% ipython --no-banner

In [1]: import numpy as np

In [2]: np.set_printoptions(precision=1, suppress=True, linewidth=140)

In [3]: def rnd(a):
   ...:     return np.round(a, 1) + 0
   ...: 

In [4]: X = np.load("run5.npy")

In [5]: X
Out[5]: 
array([[-1.1,  0.3, -9.5,  0.2,  0.4,  0.3],
       [-1.4,  0.3, -2. , -0.7,  0.1, -0.8],
       [-1.2,  0.3,  5. ,  0.6, -0.6, -2.1],
       [-2.6, -0.3,  0.5,  1.3,  0.2, -1. ]])

In [6]: def softmax(z):
   ...:     e = np.exp(z - z.max(axis=-1, keepdims=True))
   ...:     return e / e.sum(axis=-1, keepdims=True)
   ...: 

In [7]: rnd(softmax(X).sum(axis=1))
Out[7]: array([1., 1., 1., 1.])

In [8]: rnd(softmax(X[2] + -3))
Out[8]: array([0., 0., 1., 0., 0., 0.])

In [9]: rnd(softmax(X[2]))
Out[9]: array([0., 0., 1., 0., 0., 0.])

In [10]: S = X @ X.T / np.sqrt(6)

In [11]: softmax(S).round(6).argmax(axis=1)
Out[11]: array([0, 0, 2, 3])

In [12]: rnd(softmax(S))
Out[12]: 
array([[1. , 0. , 0. , 0. ],
       [1. , 0. , 0. , 0. ],
       [0. , 0. , 1. , 0. ],
       [0. , 0. , 0.3, 0.6]])

In [13]: E = np.load("layer19.npy")

In [14]: E
Out[14]: 
array([[0, 0, 0, 0, 0, 0, 0, 1, 0],
       [0, 0, 1, 1, 0, 0, 0, 0, 0],
       [0, 1, 0, 0, 0, 1, 0, 1, 0],
       [0, 1, 0, 0, 1, 0, 0, 0, 0],
       [0, 0, 0, 1, 0, 1, 1, 1, 0],
       [0, 0, 1, 0, 1, 0, 1, 0, 0],
       [0, 0, 0, 0, 1, 1, 0, 1, 0],
       [1, 0, 1, 0, 1, 0, 1, 0, 1],
       [0, 0, 0, 0, 0, 0, 0, 1, 0]])

In [15]: theta = np.radians(74)

In [16]: r_ = np.eye(9)

In [17]: r_[8, 8] = r_[2, 2] = np.cos(theta)

In [18]: r_[8, 2], r_[2, 8] = -np.sin(theta), np.sin(theta)

In [19]: rnd(r_)
Out[19]: 
array([[ 1. ,  0. ,  0. ,  0. ,  0. ,  0. ,  0. ,  0. ,  0. ],
       [ 0. ,  1. ,  0. ,  0. ,  0. ,  0. ,  0. ,  0. ,  0. ],
       [ 0. ,  0. ,  0.3,  0. ,  0. ,  0. ,  0. ,  0. ,  1. ],
       [ 0. ,  0. ,  0. ,  1. ,  0. ,  0. ,  0. ,  0. ,  0. ],
       [ 0. ,  0. ,  0. ,  0. ,  1. ,  0. ,  0. ,  0. ,  0. ],
       [ 0. ,  0. ,  0. ,  0. ,  0. ,  1. ,  0. ,  0. ,  0. ],
       [ 0. ,  0. ,  0. ,  0. ,  0. ,  0. ,  1. ,  0. ,  0. ],
       [ 0. ,  0. ,  0. ,  0. ,  0. ,  0. ,  0. ,  1. ,  0. ],
       [ 0. ,  0. , -1. ,  0. ,  0. ,  0. ,  0. ,  0. ,  0.3]])

In [20]: out = E @ r_.T

In [21]: rnd(out)
Out[21]: 
array([[ 0. ,  0. ,  0. ,  0. ,  0. ,  0. ,  0. ,  1. ,  0. ],
       [ 0. ,  0. ,  0.3,  1. ,  0. ,  0. ,  0. ,  0. , -1. ],
       [ 0. ,  1. ,  0. ,  0. ,  0. ,  1. ,  0. ,  1. ,  0. ],
       [ 0. ,  1. ,  0. ,  0. ,  1. ,  0. ,  0. ,  0. ,  0. ],
       [ 0. ,  0. ,  0. ,  1. ,  0. ,  1. ,  1. ,  1. ,  0. ],
       [ 0. ,  0. ,  0.3,  0. ,  1. ,  0. ,  1. ,  0. , -1. ],
       [ 0. ,  0. ,  0. ,  0. ,  1. ,  1. ,  0. ,  1. ,  0. ],
       [ 1. ,  0. ,  1.2,  0. ,  1. ,  0. ,  1. ,  0. , -0.7],
       [ 0. ,  0. ,  0. ,  0. ,  0. ,  0. ,  0. ,  1. ,  0. ]])

In [22]: rnd(np.abs(out - E).max(axis=0))
Out[22]: array([0. , 0. , 0.7, 0. , 0. , 0. , 0. , 0. , 1.7])

In [23]: np.trace(out)
Out[23]: np.float64(0.0)

In [24]: rnd(np.abs(np.linalg.eigvals(out)).max())
Out[24]: np.float64(2.8)

In [25]: rnd(out @ out)
Out[25]: 
array([[ 1. ,  0. ,  1.2,  0. ,  1. ,  0. ,  1. ,  0. , -0.7],
       [ 0. ,  1.3,  0. ,  0. ,  1. ,  0.3,  0. , -0.7,  0. ],
       [ 1. ,  0. ,  1.8,  1. ,  2. ,  0. ,  2. ,  0. , -2.6],
       [ 0. ,  0. ,  0.3,  2. ,  0. ,  1. ,  1. ,  1. , -1. ],
       [ 1. ,  1. ,  1.5,  0. ,  4. ,  1. ,  2. ,  1. , -1.6],
       [ 0. ,  0.3,  0. ,  1. ,  1. ,  2.3,  1. ,  1.3,  0. ],
       [ 1. ,  0. ,  1.5,  1. ,  2. ,  1. ,  3. ,  1. , -1.6],
       [ 0. ,  1.2,  0. ,  1. ,  1. ,  3.2,  1. ,  3.6,  0. ],
       [ 1. ,  0. ,  1.2,  0. ,  1. ,  0. ,  1. ,  0. , -0.7]])

In [26]: rnd((out - out.T) / 2)
Out[26]: 
array([[ 0. ,  0. ,  0. ,  0. ,  0. ,  0. ,  0. ,  0. ,  0. ],
       [ 0. ,  0. , -0.4,  0. ,  0. ,  0. ,  0. ,  0. , -0.5],
       [ 0. ,  0.4,  0. ,  0. ,  0. ,  0.4,  0. , -0.1,  0. ],
       [ 0. ,  0. ,  0. ,  0. ,  0. ,  0. ,  0. ,  0. ,  0. ],
       [ 0. ,  0. ,  0. ,  0. ,  0. ,  0. ,  0. ,  0. ,  0. ],
       [ 0. ,  0. , -0.4,  0. ,  0. ,  0. ,  0. ,  0. , -0.5],
       [ 0. ,  0. ,  0. ,  0. ,  0. ,  0. ,  0. ,  0. ,  0. ],
       [ 0. ,  0. ,  0.1,  0. ,  0. ,  0. ,  0. ,  0. , -0.8],
       [ 0. ,  0.5,  0. ,  0. ,  0. ,  0.5,  0. ,  0.8,  0. ]])

In [27]: rnd((out + out.T) / 2)
Out[27]: 
array([[ 0. ,  0. ,  0. ,  0. ,  0. ,  0. ,  0. ,  1. ,  0. ],
       [ 0. ,  0. ,  0.6,  1. ,  0. ,  0. ,  0. ,  0. , -0.5],
       [ 0. ,  0.6,  0. ,  0. ,  0. ,  0.6,  0. ,  1.1,  0. ],
       [ 0. ,  1. ,  0. ,  0. ,  1. ,  0. ,  0. ,  0. ,  0. ],
       [ 0. ,  0. ,  0. ,  1. ,  0. ,  1. ,  1. ,  1. ,  0. ],
       [ 0. ,  0. ,  0.6,  0. ,  1. ,  0. ,  1. ,  0. , -0.5],
       [ 0. ,  0. ,  0. ,  0. ,  1. ,  1. ,  0. ,  1. ,  0. ],
       [ 1. ,  0. ,  1.1,  0. ,  1. ,  0. ,  1. ,  0. ,  0.2],
       [ 0. , -0.5,  0. ,  0. ,  0. , -0.5,  0. ,  0.2,  0. ]])

In [28]: [round(float(x), 1) for x in np.linalg.svd(E, compute_uv=False)[:3]]
Out[28]: [3.2, 2.5, 1.7]

In [29]: np.linalg.cond(E) > 100
Out[29]: np.True_

In [30]: np.argsort(-np.linalg.norm(E, axis=0).round(6), kind="stable")[:3]
Out[30]: array([7, 4, 2])

In [31]: np.linalg.matrix_rank(E, rtol=0.1)
Out[31]: np.int64(8)

In [32]: t3 = np.stack([E, -1 * E, E[::-1]])

In [33]: np.linalg.matrix_rank(t3.reshape(3, -1))
Out[33]: np.int64(2)

In [34]: t3.shape
Out[34]: (3, 9, 9)

In [35]: rnd(np.linalg.norm(t3, axis=(1, 2)))
Out[35]: array([4.9, 4.9, 4.9])

In [36]: t3.sum(axis=0)
Out[36]: 
array([[0, 0, 0, 0, 0, 0, 0, 1, 0],
       [1, 0, 1, 0, 1, 0, 1, 0, 1],
       [0, 0, 0, 0, 1, 1, 0, 1, 0],
       [0, 0, 1, 0, 1, 0, 1, 0, 0],
       [0, 0, 0, 1, 0, 1, 1, 1, 0],
       [0, 1, 0, 0, 1, 0, 0, 0, 0],
       [0, 1, 0, 0, 0, 1, 0, 1, 0],
       [0, 0, 1, 1, 0, 0, 0, 0, 0],
       [0, 0, 0, 0, 0, 0, 0, 1, 0]])

In [37]: rnd(np.linalg.det(t3))
Out[37]: array([0., 0., 0.])

In [38]: (t3 @ E.T).shape
Out[38]: (3, 9, 9)

In [39]: rnd(np.linalg.eigvalsh(E).min())
Out[39]: np.float64(-2.5)

In [40]: np.all(np.linalg.eigvalsh(E) > 0)
Out[40]: np.False_

In [41]: K = np.loadtxt("mat.csv", delimiter=",")

In [42]: K
Out[42]: 
array([[ 0.5,  0.5, -0.5,  0.5],
       [ 0.5,  0.5,  0.5, -0.5],
       [-0.5,  0.5,  0.5,  0.5],
       [ 0.5, -0.5,  0.5,  0.5]])

In [43]: rng = np.random.default_rng(694987)

In [44]: out = K + rng.integers(-2, 3, (4, 1)) @ rng.integers(-2, 3, (1, 4))

In [45]: out
Out[45]: 
array([[-1.5,  2.5, -2.5,  1.5],
       [-3.5,  4.5, -3.5,  1.5],
       [ 3.5, -3.5,  4.5, -1.5],
       [ 0.5, -0.5,  0.5,  0.5]])

In [46]: np.linalg.matrix_rank(out - K, tol=1e-8)
Out[46]: np.int64(1)

In [47]: data = np.array([[0, 2, -3, 3, -3, -2, -1, 1],
    ...:     [-1, 2, 0, 1, 0, -2, -2, 3],
    ...:     [-3, -1, 2, 3, 3, 1, 3, -3],
    ...:     [-3, -1, 2, 3, 3, 1, 3, -3],
    ...:     [-2, -2, -2, -2, 3, 2, 2, -2]])

In [48]: rank = np.linalg.matrix_rank(data)

In [49]: rank
Out[49]: np.int64(4)

In [50]: N = np.linalg.svd(data)[2][rank:].T

In [51]: [int(np.linalg.matrix_rank(data[:i])) for i in range(1, len(data) + 1)]
Out[51]: [1, 2, 3, 3, 4]

In [52]: rnd(N @ N.T)
Out[52]: 
array([[ 0.5,  0.1, -0.1,  0.2,  0.4, -0.1,  0.1,  0.1],
       [ 0.1,  0.8,  0. , -0.2,  0.1,  0.2,  0.2, -0.2],
       [-0.1,  0. ,  0.1, -0.1, -0.1,  0. ,  0. ,  0. ],
       [ 0.2, -0.2, -0.1,  0.2,  0.2,  0.2, -0.1,  0.1],
       [ 0.4,  0.1, -0.1,  0.2,  0.4, -0.1, -0.1, -0.1],
       [-0.1,  0.2,  0. ,  0.2, -0.1,  0.8, -0.2,  0.2],
       [ 0.1,  0.2,  0. , -0.1, -0.1, -0.2,  0.7,  0.4],
       [ 0.1, -0.2,  0. ,  0.1, -0.1,  0.2,  0.4,  0.5]])

In [53]: rnd(data @ N)
Out[53]: 
array([[0., 0., 0., 0.],
       [0., 0., 0., 0.],
       [0., 0., 0., 0.],
       [0., 0., 0., 0.],
       [0., 0., 0., 0.]])

In [54]: [int(np.linalg.matrix_rank(data[:, :j + 1])) for j in range(8)]
Out[54]: [1, 2, 3, 4, 4, 4, 4, 4]

In [55]: U, s, Vh = np.linalg.svd(data)

In [56]: np.argmax(s[:-1] / (s[1:] + 1e-6)) + 1
Out[56]: np.int64(4)

In [57]: out = U[:, :4] @ np.diag(s[:4]) @ Vh[:4]

In [58]: rnd(np.linalg.norm(data - out) / np.linalg.norm(data))
Out[58]: np.float64(0.0)

In [59]: np.linalg.matrix_rank(data, rtol=0.05)
Out[59]: np.int64(4)

In [60]: x = np.array([2, 0, 2, 1])

In [61]: h = np.maximum(K @ x, 0)

In [62]: K.T @ h
Out[62]: array([2., 0., 2., 1.])

In [63]: np.maximum(K @ (3 * x), 0)
Out[63]: array([1.5, 4.5, 1.5, 7.5])

In [64]: np.maximum(K @ x, 0) - np.maximum(-K @ x, 0)
Out[64]: array([0.5, 1.5, 0.5, 2.5])

In [65]: arr = np.loadtxt("x.csv", delimiter=",")

In [66]: arr
Out[66]: 
array([[0., 0., 1., 0., 2., 1., 0., 2., 0., 0., 0.],
       [0., 0., 1., 1., 0., 0., 2., 2., 0., 0., 0.],
       [2., 0., 1., 2., 0., 0., 0., 0., 0., 0., 0.],
       [0., 0., 0., 0., 0., 1., 0., 0., 0., 0., 0.],
       [0., 0., 0., 0., 1., 0., 0., 0., 0., 0., 0.],
       [0., 0., 0., 0., 0., 0., 0., 0., 0., 0., 2.]])

In [67]: gram = arr.T @ arr

In [68]: rnd(np.linalg.eigvalsh(gram)[::-1])
Out[68]: array([16.3,  8.6,  4.9,  4. ,  1. ,  0.3,  0. ,  0. ,  0. ,  0. ,  0. ])

In [69]: (arr @ arr.T).shape
Out[69]: (6, 6)

In [70]: rnd(np.linalg.svd(arr, compute_uv=False) ** 2)
Out[70]: array([16.3,  8.6,  4.9,  4. ,  1. ,  0.3])

In [71]: gram
Out[71]: 
array([[4., 0., 2., 4., 0., 0., 0., 0., 0., 0., 0.],
       [0., 0., 0., 0., 0., 0., 0., 0., 0., 0., 0.],
       [2., 0., 3., 3., 2., 1., 2., 4., 0., 0., 0.],
       [4., 0., 3., 5., 0., 0., 2., 2., 0., 0., 0.],
       [0., 0., 2., 0., 5., 2., 0., 4., 0., 0., 0.],
       [0., 0., 1., 0., 2., 2., 0., 2., 0., 0., 0.],
       [0., 0., 2., 2., 0., 0., 4., 4., 0., 0., 0.],
       [0., 0., 4., 2., 4., 2., 4., 8., 0., 0., 0.],
       [0., 0., 0., 0., 0., 0., 0., 0., 0., 0., 0.],
       [0., 0., 0., 0., 0., 0., 0., 0., 0., 0., 0.],
       [0., 0., 0., 0., 0., 0., 0., 0., 0., 0., 4.]])

In [72]: np.diag(gram)
Out[72]: array([4., 0., 3., 5., 5., 2., 4., 8., 0., 0., 4.])

In [73]: M = 2 * np.eye(3) + np.eye(3, k=1)

In [74]: M
Out[74]: 
array([[2., 1., 0.],
       [0., 2., 1.],
       [0., 0., 2.]])

In [75]: r0 = np.array([2, 0, 2])

In [76]: np.polyval(r0, K[0])
Out[76]: array([2.5, 2.5, 2.5, 2.5])

In [77]: np.array([np.convolve(row, r0, "same") for row in K])
Out[77]: 
array([[ 1.,  0.,  2., -1.],
       [ 1.,  2.,  0.,  1.],
       [ 1.,  0.,  2.,  1.],
       [-1.,  2.,  0.,  1.]])

In [78]: np.convolve(K[0], r0)
Out[78]: array([ 1.,  1.,  0.,  2., -1.,  1.])

In [79]: np.linalg.cond(data) > 100
Out[79]: np.True_

In [80]: [round(float(x), 1) for x in np.linalg.svd(data, compute_uv=False)[:3]]
Out[80]: [11.4, 6.5, 4.0]

In [81]: rnd(np.linalg.norm(data, 2) / np.linalg.norm(data))
Out[81]: np.float64(0.8)

In [82]: np.argsort(-np.linalg.norm(data, axis=0).round(6), kind="stable")[:3]
Out[82]: array([4, 3, 7])
